$ python3 -q
>>> import numpy as np
>>> np.set_printoptions(precision=2, suppress=True, linewidth=200, legacy="1.25")
>>> rd = lambda a: np.round(a, 2) + 0
>>> arr = np.load("m.npy")
>>> arr
array([[-3.,  2.,  1.],
       [-6.,  5.,  1.],
       [-6.,  4.,  2.]])
>>> np.linalg.cond(arr) > 100
True
>>> np.argsort(-np.linalg.norm(arr, axis=0).round(6), kind="stable")[:3]
array([0, 1, 2])
>>> print(np.linalg.matrix_rank(arr, rtol=0.1))
1
>>> P = np.triu(np.array([[3, 3, 5], [5, 4, 3], [3, 2, 2]]), 1) + np.eye(3)
>>> M2 = P @ arr @ np.linalg.inv(P)
>>> print(np.linalg.matrix_rank(M2))
2
>>> P @ arr - arr @ P
array([[-48.,  44.,  22.],
       [-18.,  30.,  21.],
       [  0.,  18.,  18.]])
>>> M2
array([[ -51.,  190., -301.],
       [ -24.,   89., -140.],
       [  -6.,   22.,  -34.]])
>>> np.abs(np.diag(np.linalg.qr(arr)[1])) > 1e-9
array([ True,  True, False])
>>> rd(np.trace(np.linalg.pinv(arr) @ arr))
2.0
>>> print(np.allclose(arr[:-1].T @ np.linalg.lstsq(arr[:-1].T, arr[-1])[0], arr[-1]))
True
>>> r = np.linalg.matrix_rank(arr)
>>> r
2
>>> ns = np.linalg.svd(arr)[2][r:].T
>>> [int(np.linalg.matrix_rank(arr[:i])) for i in range(1, len(arr) + 1)]
[1, 2, 2]
>>> print([int(np.linalg.matrix_rank(np.delete(arr, i, axis=0))) for i in range(3)])
[2, 1, 2]
>>> print(ns.shape)
(3, 1)
>>> J = np.loadtxt("dump.csv", delimiter=",")
>>> J
array([[1.3, 1. , 1. , 1. , 0. , 1. , 1. , 2. , 1. ],
       [0. , 2.3, 2. , 3. , 0. , 3. , 0. , 0. , 1. ],
       [1. , 2. , 3.3, 3. , 2. , 3. , 1. , 2. , 3. ],
       [2. , 2. , 3. , 2.3, 1. , 2. , 1. , 1. , 3. ],
       [2. , 3. , 1. , 0. , 3.3, 3. , 1. , 2. , 2. ],
       [3. , 2. , 1. , 2. , 0. , 1.3, 3. , 0. , 1. ],
       [1. , 3. , 1. , 2. , 2. , 0. , 3.3, 3. , 3. ],
       [0. , 0. , 0. , 1. , 2. , 3. , 2. , 1.3, 3. ],
       [1. , 1. , 1. , 1. , 0. , 1. , 1. , 2. , 1.3]])
>>> rng = np.random.default_rng(5764)
>>> z = rng.permutation(9)
>>> M2 = J[:, z] * rng.choice([-1, 1], 9)
>>> print(M2)
[[ 1.  -0.   1.   1.   2.  -1.   1.3 -1.   1. ]
 [ 3.  -0.   2.   1.   0.  -3.   0.  -2.3  0. ]
 [ 3.  -2.   3.3  3.   2.  -3.   1.  -2.   1. ]
 [ 2.  -1.   3.   3.   1.  -2.3  2.  -2.   1. ]
 [ 3.  -3.3  1.   2.   2.  -0.   2.  -3.   1. ]
 [ 1.3 -0.   1.   1.   0.  -2.   3.  -2.   3. ]
 [ 0.  -2.   1.   3.   3.  -2.   1.  -3.   3.3]
 [ 3.  -2.   0.   3.   1.3 -1.   0.  -0.   2. ]
 [ 1.  -0.   1.   1.3  2.  -1.   1.  -1.   1. ]]
>>> Uu, _, VT = np.linalg.svd(J.T @ M2)
>>> rd(Uu @ VT)
array([[ 0.,  0.,  0.,  0.,  0.,  0.,  1.,  0.,  0.],
       [ 0.,  0.,  0.,  0.,  0.,  0.,  0., -1.,  0.],
       [ 0.,  0.,  1.,  0.,  0.,  0.,  0.,  0.,  0.],
       [ 0.,  0.,  0.,  0.,  0., -1.,  0.,  0.,  0.],
       [ 0., -1.,  0.,  0.,  0.,  0.,  0.,  0.,  0.],
       [ 1.,  0.,  0.,  0.,  0.,  0.,  0.,  0.,  0.],
       [ 0.,  0.,  0.,  0.,  0.,  0.,  0.,  0.,  1.],
       [ 0.,  0.,  0.,  0.,  1.,  0.,  0.,  0.,  0.],
       [ 0.,  0.,  0.,  1.,  0.,  0.,  0.,  0.,  0.]])
>>> z
array([5, 4, 2, 8, 7, 3, 0, 1, 6])
